>>> import numpy as np
>>> import numpy.linalg as la
>>> np.set_printoptions(precision=2, suppress=True, linewidth=100, legacy="1.25")
>>> K = np.load("block16.npy")
>>> K
array([[0, 0, 1],
       [0, 1, 0],
       [1, 0, 0]])
>>> # orthonormal columns
>>> print(round(la.norm(K, 1), 2), np.round(la.norm(K, np.inf), 2))
1.0 1.0
>>> la.norm(K, axis=1).argmax()
0
>>> round(float(la.norm(K[1], 1)), 2), np.round(la.norm(K[1], np.inf), 2)
(1.0, 1.0)
>>> round(float(la.norm(K[1] - K[0])), 2)
1.41
>>> round(float(la.norm(K, 2)), 2)
1.0
>>> K[1] @ K[0]
0
>>> P = np.triu(np.array([[-1, -3, 7], [-1, -9, 5], [-6, -1, 1]]), 1) + np.eye(3)
>>> other = P @ K @ la.inv(P)
>>> other
array([[   7.,   18., -138.],
       [   5.,   16., -115.],
       [   1.,    3.,  -22.]])
>>> P @ K - K @ P
array([[ 7., -3.,  0.],
       [ 5.,  0., -5.],
       [ 0.,  3., -7.]])
>>> print(np.round(la.det(other), 2))
-1.0
>>> print(la.matrix_rank(other))
3
>>> np.poly(other)
array([ 1., -1., -1.,  1.])
>>> np.trace(other), np.trace(K)
(1.0, 1)
>>> evals, evecs = la.eigh(K)
>>> print(la.eigvalsh(K @ K))
[1. 1. 1.]
>>> np.round(evecs.T @ evecs, 2) + 0
array([[1., 0., 0.],
       [0., 1., 0.],
       [0., 0., 1.]])
>>> (evals > 1e-8).sum(), (evals < -1e-8).sum()
(2, 1)
>>> f = np.array([-1, 2, -1, 0, -2]) + 0.5
>>> E = np.outer(f, f) / (f @ f)
>>> E
array([[ 0.03, -0.14,  0.03, -0.03,  0.08],
       [-0.14,  0.68, -0.14,  0.14, -0.41],
       [ 0.03, -0.14,  0.03, -0.03,  0.08],
       [-0.03,  0.14, -0.03,  0.03, -0.08],
       [ 0.08, -0.41,  0.08, -0.08,  0.24]])
>>> evals, evecs = la.eigh(E)
>>> x0 = np.array([5, 8, -3, -5, 1])
>>> round(x0 @ E @ x0 / (x0 @ x0), 2), round(float(evals[0]), 2), np.round(evals[-1], 2)
(0.2, -0.0, 1.0)
>>> (np.sign(evecs[:, -1].round(6)) == np.sign(evecs[0, -1].round(6))).astype(int)
array([1, 0, 1, 0, 1])
>>> F = np.load("data.npy")
>>> F
array([[-2.05,  1.38,  1.7 ],
       [ 2.97,  0.42, -0.1 ],
       [-1.11, -0.32, -2.77],
       [ 0.34,  0.24,  2.97],
       [ 1.37, -1.81,  1.96],
       [-0.5 , -2.77,  1.05],
       [-0.14,  2.99, -0.23],
       [-0.94,  0.42,  2.82],
       [ 1.69,  1.03, -2.25],
       [-1.37,  2.45, -1.05],
       [ 0.4 ,  0.86, -2.85],
       [ 0.19, -2.82,  1.  ],
       [-2.71,  1.29, -0.05]])
>>> other = F / la.norm(F, axis=1, keepdims=True)
>>> G = other @ other.T
>>> np.argwhere(np.triu(np.abs(G) > 0.95, 1))
array([[ 2,  3],
       [ 5, 11],
       [ 6, 11]])
>>> (G - 2 * np.eye(13)).round(6).argmax(axis=1)
array([ 7,  8, 10,  7, 11, 11,  9,  3, 10,  6,  8,  5,  0])
>>> labels = F[:, 1] > np.median(F[:, 1])
>>> f = F[labels].mean(axis=0) - F[~labels].mean(axis=0)
>>> np.argsort(-np.abs(f).round(6), kind="stable")
array([1, 2, 0])
>>> ((F - F.mean(axis=0)) @ f > 0).astype(int)
array([1, 0, 1, 0, 0, 0, 1, 0, 1, 1, 1, 0, 1])
>>> f
array([-1.03,  2.62, -1.78])
>>> round(float((((F - F.mean(axis=0)) @ f > 0) == labels).mean()), 2)
0.92
>>> Ac = F - F.mean(axis=0)
>>> left, sv, vt = la.svd(Ac, full_matrices=False)
>>> print(np.round((sv ** 2).sum() ** 2 / (sv ** 4).sum(), 2))
2.63
>>> sv
array([7.53, 6.12, 4.61])
>>> np.abs(vt[-1])
array([0.71, 0.59, 0.38])
>>> (np.sign(left[:, 0]) == np.sign(left[0, 0])).astype(int)
array([1, 0, 0, 1, 1, 1, 0, 1, 0, 0, 0, 1, 0])
>>> print(np.abs(vt[0]).argmax())
2
>>> np.searchsorted(np.cumsum(sv ** 2) / (sv ** 2).sum(), 0.9) + 1
3
>>> la.matrix_rank(Ac)
3
>>> m1 = np.loadtxt("x.csv", delimiter=",")
>>> m1
array([[-0.73,  0.39,  0.55, -0.03],
       [ 0.03, -0.03,  0.01, -1.  ],
       [-0.45, -0.89,  0.04,  0.01],
       [ 0.51, -0.21,  0.83,  0.03]])
>>> Ac = (F - F.mean(axis=0)) / F.std(axis=0)
>>> Ac.std(axis=0)
array([1., 1., 1.])
>>> coef = la.lstsq(np.delete(Ac, 1, axis=1), Ac[:, 1])[0]
>>> coef
array([-0.26, -0.32])
>>> np.round(la.det(m1), 2)
-1.0
>>> m1.inv()
Traceback (most recent call last):
  File "<python-input-59>", line 1, in <module>
    m1.inv()
    ^^^^^^
AttributeError: 'numpy.ndarray' object has no attribute 'inv'
>>> (m1 - m1.T) / 2
array([[ 0.  ,  0.18,  0.5 , -0.27],
       [-0.18,  0.  ,  0.45, -0.39],
       [-0.5 , -0.45,  0.  , -0.41],
       [ 0.27,  0.39,  0.41,  0.  ]])
>>> np.sort(np.abs(la.eigvals(m1)))
array([1., 1., 1., 1.])
>>> np.allclose(m1 @ m1.T, m1.T @ m1)
True
>>> print(la.matrix_power(m1, 3))
[[-0.25  0.57 -0.17  0.76]
 [ 0.76  0.51 -0.34 -0.21]
 [ 0.36  0.14  0.9   0.21]
 [ 0.48 -0.63 -0.23  0.57]]
>>> (m1 + m1.T) / 2
array([[-0.73,  0.21,  0.05,  0.24],
       [ 0.21, -0.03, -0.44, -0.61],
       [ 0.05, -0.44,  0.04,  0.42],
       [ 0.24, -0.61,  0.42,  0.03]])
